% ipython --no-banner

In [1]: import numpy as np

In [2]: np.set_printoptions(precision=3, suppress=True, linewidth=100)

In [3]: tidy = lambda a: np.round(a, 3) + 0

In [4]: J = np.array([[0, -2, 2, -3, 3, -1, 1, 2, 1, 3, 1],
   ...:     [1, -2, -1, -2, -2, 2, 2, -3, 1, 2, -3],
   ...:     [2, 2, -2, 3, 1, -2, -2, -2, 2, -2, -1],
   ...:     [1, -2, -2, 3, -2, 0, 0, 0, -2, -1, -3],
   ...:     [-1, 3, 3, 2, 2, 3, 1, 1, 1, 1, -2],
   ...:     [1, 3, 1, 0, 0, 2, 1, -2, 3, 0, 3],
   ...:     [-1, 0, -3, 0, -2, 3, -2, 0, -2, -2, 0],
   ...:     [-3, -2, 2, 1, 0, -3, 1, 1, 3, -2, 3],
   ...:     [-1, 0, 1, 0, 2, 2, 3, -2, 2, 2, -1],
   ...:     [2, 2, 0, 3, 3, -2, -1, -2, 2, 1, 0],
   ...:     [-1, 1, 0, -2, -2, 2, 2, 1, -1, 2, 3]])

In [5]: print(J)
[[ 0 -2  2 -3  3 -1  1  2  1  3  1]
 [ 1 -2 -1 -2 -2  2  2 -3  1  2 -3]
 [ 2  2 -2  3  1 -2 -2 -2  2 -2 -1]
 [ 1 -2 -2  3 -2  0  0  0 -2 -1 -3]
 [-1  3  3  2  2  3  1  1  1  1 -2]
 [ 1  3  1  0  0  2  1 -2  3  0  3]
 [-1  0 -3  0 -2  3 -2  0 -2 -2  0]
 [-3 -2  2  1  0 -3  1  1  3 -2  3]
 [-1  0  1  0  2  2  3 -2  2  2 -1]
 [ 2  2  0  3  3 -2 -1 -2  2  1  0]
 [-1  1  0 -2 -2  2  2  1 -1  2  3]]

In [6]: other = J / np.sqrt((J ** 2).mean(axis=1, keepdims=True))

In [7]: np.linalg.matrix_rank(other) == np.linalg.matrix_rank(J)
Out[7]: np.True_

In [8]: other = np.linalg.inv(J)

In [9]: tidy(np.linalg.slogdet(J)[0])
Out[9]: np.float64(-1.0)

In [10]: tidy(np.linalg.cond(J))
Out[10]: np.float64(11.782)

In [11]: tidy(np.linalg.det(J) * np.linalg.det(other))
Out[11]: np.float64(1.0)

In [12]: tidy(J @ other)
Out[12]: 
array([[1., 0., 0., 0., 0., 0., 0., 0., 0., 0., 0.],
       [0., 1., 0., 0., 0., 0., 0., 0., 0., 0., 0.],
       [0., 0., 1., 0., 0., 0., 0., 0., 0., 0., 0.],
       [0., 0., 0., 1., 0., 0., 0., 0., 0., 0., 0.],
       [0., 0., 0., 0., 1., 0., 0., 0., 0., 0., 0.],
       [0., 0., 0., 0., 0., 1., 0., 0., 0., 0., 0.],
       [0., 0., 0., 0., 0., 0., 1., 0., 0., 0., 0.],
       [0., 0., 0., 0., 0., 0., 0., 1., 0., 0., 0.],
       [0., 0., 0., 0., 0., 0., 0., 0., 1., 0., 0.],
       [0., 0., 0., 0., 0., 0., 0., 0., 0., 1., 0.],
       [0., 0., 0., 0., 0., 0., 0., 0., 0., 0., 1.]])

In [13]: K = np.load("test17.npy")

In [14]: K
Out[14]: 
array([[  6.931,  13.965,  -0.241,   5.312,  11.302,  -5.102,  -0.779,   4.55 ,   5.448],
       [  6.941,  12.09 ,   1.11 ,   5.124,  10.466,  -3.571,  -0.77 ,   7.035,   6.428],
       [  3.631,  -6.067,  -0.057, -12.695,   5.031,   8.432,  -0.93 ,  -5.756,   3.377],
       [  7.181,  14.266,   1.247,   6.102,  10.988,  -4.093,  -1.915,   5.232,   8.297],
       [  3.075,  -6.405,   2.574, -12.732,   4.344,   6.687,  -1.161,  -5.634,   2.848],
       [  1.501,  -6.134,  -0.114, -13.044,   5.606,   9.561,  -0.479,  -6.21 ,   3.055],
       [  2.553,  -5.239,   1.899, -11.717,   4.625,   9.557,  -0.648,  -6.535,   4.686],
       [  3.164,  -5.999,   1.434, -12.303,   2.731,  10.276,   0.067,  -4.82 ,   2.376],
       [  3.273,  -7.189,   2.329, -11.761,   2.452,   7.889,  -0.248,  -5.676,   4.313],
       [  6.485,  11.382,   0.144,   4.913,  13.144,  -5.398,  -0.985,   5.45 ,   7.127],
       [  5.98 ,  12.505,   2.414,   5.032,  12.415,  -2.54 ,  -1.766,   5.619,   8.069],
       [  3.816,  -5.32 ,   1.608, -12.257,   2.822,  11.297,  -0.513,  -6.647,   4.485],
       [  5.865,  13.007,   1.343,   5.522,  11.508,  -4.777,  -2.593,   5.373,   7.062],
       [  6.96 ,  11.876,   0.662,   4.704,  12.143,  -4.576,  -1.778,   4.924,   6.177],
       [  8.018,  12.327,   0.53 ,   6.202,  11.899,  -4.442,  -3.958,   8.12 ,   7.026],
       [  5.579,  14.123,   1.392,   7.33 ,  12.992,  -2.652,  -3.161,   6.025,   7.601],
       [  2.688,  -6.095,   1.408, -11.463,   3.518,   8.517,  -0.55 ,  -5.535,   3.267],
       [  7.221,  13.294,   2.356,   5.218,  11.036,  -5.187,  -2.246,   6.073,   5.446],
       [  1.578,  -7.073,  -0.121, -12.24 ,   4.536,   8.299,  -1.33 ,  -6.21 ,   4.304],
       [  4.565,  -4.028,   1.309, -12.258,   3.232,   9.21 ,   0.963,  -6.661,   3.385],
       [  5.952,  12.216,   2.754,   4.907,  11.259,  -4.607,  -2.524,   5.69 ,   8.621],
       [  7.883,  12.281,   2.02 ,   4.129,  12.548,  -4.807,  -1.866,   3.784,   7.89 ],
       [  7.36 ,  12.054,   2.336,   6.049,  11.757,  -4.654,  -2.475,   5.107,   6.895],
       [  6.629,  13.657,   2.329,   6.418,  13.981,  -4.899,  -1.805,   5.463,   7.59 ]])

In [15]: x = np.array([4, 3, 2, 4, 3, 4, 0, 1, 0])

In [16]: np.linalg.norm(K @ x) <= np.linalg.norm(K, 2) * np.linalg.norm(x) + 1e-9
Out[16]: np.True_

In [17]: K @ np.eye(9)[0]
Out[17]: 
array([6.931, 6.941, 3.631, 7.181, 3.075, 1.501, 2.553, 3.164, 3.273, 6.485, 5.98 , 3.816, 5.865,
       6.96 , 8.018, 5.579, 2.688, 7.221, 1.578, 4.565, 5.952, 7.883, 7.36 , 6.629])
